% ipython --no-banner

In [1]: import numpy as np

In [2]: import numpy.linalg as la

In [3]: np.set_printoptions(suppress=True, linewidth=140)

In [4]: rng = np.random.default_rng(2)

In [5]: t = np.sort(rng.uniform(-2, 2, 17))

In [6]: m1 = np.c_[t, t ** 2, t ** 3] @ np.array([[5, 4, 5], [2, 1, 5], [5, 3, 1]])

In [7]: m1.round(2)
Out[7]: 
array([[-30.74, -20.85,   1.3 ],
       [-24.58, -16.91,   0.81],
       [-16.79, -11.87,   0.06],
       [-12.85,  -9.27,  -0.4 ],
       [ -7.28,  -5.51,  -1.09],
       [ -6.53,  -4.98,  -1.18],
       [ -5.35,  -4.15,  -1.31],
       [ -1.5 ,  -1.23,  -1.1 ],
       [ -1.3 ,  -1.06,  -1.  ],
       [  1.45,   1.1 ,   1.57],
       [  2.64,   1.95,   2.87],
       [  3.99,   2.87,   4.23],
       [  5.19,   3.66,   5.38],
       [  5.86,   4.1 ,   5.99],
       [ 10.06,   6.79,   9.51],
       [ 19.37,  12.56,  16.17],
       [ 49.02,  30.58,  33.36]])

In [8]: Q, r_ = la.qr(m1)

In [9]: np.allclose(r_.T @ r_, m1.T @ m1)
Out[9]: True

In [10]: np.round(np.abs(np.diag(r_)), 2)
Out[10]: array([71.35,  2.62, 18.6 ])

In [11]: Q.shape, r_.shape
Out[11]: ((17, 3), (3, 3))

In [12]: r_.round(2)
Out[12]: 
array([[ 71.35,  46.89,  29.49],
       [  0.  ,   2.62, -18.76],
       [  0.  ,   0.  ,  18.6 ]])

In [13]: np.round(Q.T @ Q, 2) + 0
Out[13]: 
array([[1., 0., 0.],
       [0., 1., 0.],
       [0., 0., 1.]])

In [14]: vec = np.array([1, 4, -5])

In [15]: y = m1 @ vec

In [16]: np.round(la.solve(m1.T @ m1, m1.T @ y), 2)
Out[16]: array([ 1.,  4., -5.])

In [17]: try:
    ...:     la.solve(m1, y)
    ...: except la.LinAlgError as e:
    ...:     print(repr(e))
    ...: 
LinAlgError('Last 2 dimensions of the array must be square')

In [18]: np.round(la.lstsq(m1, y)[0], 2)
Out[18]: array([ 1.,  4., -5.])

In [19]: y = y + 0.05 * rng.normal(size=17)

In [20]: y.round(2)
Out[20]: 
array([-120.68,  -96.28,  -64.58,  -47.92,  -23.86,  -20.53,  -15.38,   -0.98,   -0.5 ,   -1.89,   -3.96,   -5.8 ,   -7.13,   -7.65,
        -10.36,  -11.16,    4.57])

In [21]: c, *_ = la.lstsq(m1, y)

In [22]: c.round()
Out[22]: array([ 1.,  4., -5.])

In [23]: np.round(m1.T @ (y - m1 @ c), 2) + 0
Out[23]: array([0., 0., 0.])

In [24]: d = la.norm(m1[:, None] - m1[None], axis=-1)

In [25]: np.flatnonzero(d[11] < d.mean() / 2)
Out[25]: array([ 7,  8,  9, 10, 11, 12, 13, 14])

In [26]: (d + 1e9 * np.eye(17)).round(6).argmin(axis=1)
Out[26]: array([ 1,  0,  3,  2,  5,  4,  5,  8,  7, 10,  9, 12, 13, 12, 13, 14, 15])

In [27]: d.shape
Out[27]: (17, 17)

In [28]: np.unravel_index(d.round(6).argmax(), d.shape)
Out[28]: (np.int64(0), np.int64(16))

In [29]: d.mean(axis=1).argmax()
Out[29]: np.int64(16)

In [30]: M2 = np.array([[7, 3, 0, 3, 1, 5, 2, 3],
    ...:     [9, 5, 4, 8, 3, 0, 4, 8],
    ...:     [6, 1, 5, 4, 2, 4, 5, 5],
    ...:     [9, 9, 1, 0, 3, 8, 7, 4],
    ...:     [8, 6, 6, 5, 6, 5, 7, 6],
    ...:     [4, 7, 9, 1, 0, 8, 8, 0],
    ...:     [8, 9, 0, 3, 2, 4, 7, 2],
    ...:     [4, 2, 8, 5, 7, 1, 9, 4]])

In [31]: F = np.triu(M2, 1)

In [32]: F
Out[32]: 
array([[0, 3, 0, 3, 1, 5, 2, 3],
       [0, 0, 4, 8, 3, 0, 4, 8],
       [0, 0, 0, 4, 2, 4, 5, 5],
       [0, 0, 0, 0, 3, 8, 7, 4],
       [0, 0, 0, 0, 0, 5, 7, 6],
       [0, 0, 0, 0, 0, 0, 8, 0],
       [0, 0, 0, 0, 0, 0, 0, 2],
       [0, 0, 0, 0, 0, 0, 0, 0]])

In [33]: t3 = np.stack([F, -2 * F, F[::-1]])

In [34]: (t3 @ F.T).shape
Out[34]: (3, 8, 8)

In [35]: np.round(la.norm(t3, axis=(1, 2)), 2)
Out[35]: array([25.06, 50.12, 25.06])

In [36]: np.einsum("bij,cij->bc", t3, t3)
Out[36]: 
array([[  628, -1256,   338],
       [-1256,  2512,  -676],
       [  338,  -676,   628]])

In [37]: t3.sum(axis=0)
Out[37]: 
array([[ 0, -3,  0, -3, -1, -5, -2, -3],
       [ 0,  0, -4, -8, -3,  0, -4, -6],
       [ 0,  0,  0, -4, -2, -4,  3, -5],
       [ 0,  0,  0,  0, -3, -3,  0,  2],
       [ 0,  0,  0,  0,  3,  3,  0, -2],
       [ 0,  0,  0,  4,  2,  4, -3,  5],
       [ 0,  0,  4,  8,  3,  0,  4,  6],
       [ 0,  3,  0,  3,  1,  5,  2,  3]])

In [38]: data = np.loadtxt("sample17.csv", delimiter=",")

In [39]: data
Out[39]: 
array([[ 0.,  1.,  2.,  0.,  1., -1.,  1.,  1.,  0., -1.],
       [ 0.,  0.,  0.,  1.,  1.,  1., -2., -2., -2.,  2.],
       [ 0.,  0.,  0., -1., -1.,  1.,  2.,  0.,  2.,  1.],
       [ 0.,  0.,  0.,  0.,  0., -1.,  1., -1., -2.,  0.],
       [ 0.,  0.,  0.,  0.,  0.,  0., -1., -1.,  2.,  2.],
       [ 0.,  0.,  0.,  0.,  0.,  0.,  1.,  0.,  2.,  2.],
       [ 0.,  0.,  0.,  0.,  0.,  0.,  0.,  1., -2.,  0.],
       [ 0.,  0.,  0.,  0.,  0.,  0.,  0.,  0., -2., -1.],
       [ 0.,  0.,  0.,  0.,  0.,  0.,  0.,  0.,  0.,  1.],
       [ 0.,  0.,  0.,  0.,  0.,  0.,  0.,  0.,  0.,  0.]])

In [40]: # triangular: eigenvalues sit on the diagonal

In [41]: labels = rng.permutation(10)

In [42]: labels
Out[42]: array([3, 8, 7, 0, 9, 1, 2, 6, 4, 5])

In [43]: M2 = data[labels][:, labels]

In [44]: np.trace(M2)
Out[44]: np.float64(0.0)

In [45]: M2
Out[45]: 
array([[ 0., -2., -1.,  0.,  0.,  0.,  0.,  1.,  0., -1.],
       [ 0.,  0.,  0.,  0.,  1.,  0.,  0.,  0.,  0.,  0.],
       [ 0., -2.,  0.,  0., -1.,  0.,  0.,  0.,  0.,  0.],
       [ 0.,  0.,  1.,  0., -1.,  1.,  2.,  1.,  1., -1.],
       [ 0.,  0.,  0.,  0.,  0.,  0.,  0.,  0.,  0.,  0.],
       [ 1., -2., -2.,  0.,  2.,  0.,  0., -2.,  1.,  1.],
       [-1.,  2.,  0.,  0.,  1.,  0.,  0.,  2., -1.,  1.],
       [ 0., -2.,  1.,  0.,  0.,  0.,  0.,  0.,  0.,  0.],
       [ 0.,  2., -1.,  0.,  2.,  0.,  0., -1.,  0.,  0.],
       [ 0.,  2.,  0.,  0.,  2.,  0.,  0.,  1.,  0.,  0.]])

In [46]: np.diag(M2)
Out[46]: array([0., 0., 0., 0., 0., 0., 0., 0., 0., 0.])

In [47]: left, sv = la.svd(M2)
---------------------------------------------------------------------------
ValueError                                Traceback (most recent call last)
Cell In[47], line 1
----> 1 left, sv = la.svd(M2)

ValueError: too many values to unpack (expected 2)

In [48]: left, sv, Vt = la.svd(M2, full_matrices=False)

In [49]: np.allclose(left * sv @ Vt, M2)
Out[49]: True

In [50]: np.abs(left[:, 0]).round(6).argmax()
Out[50]: np.int64(6)

In [51]: round(float(np.sqrt((sv ** 2).sum())), 2), round(la.norm(M2), 2)
Out[51]: (8.83, np.float64(8.83))
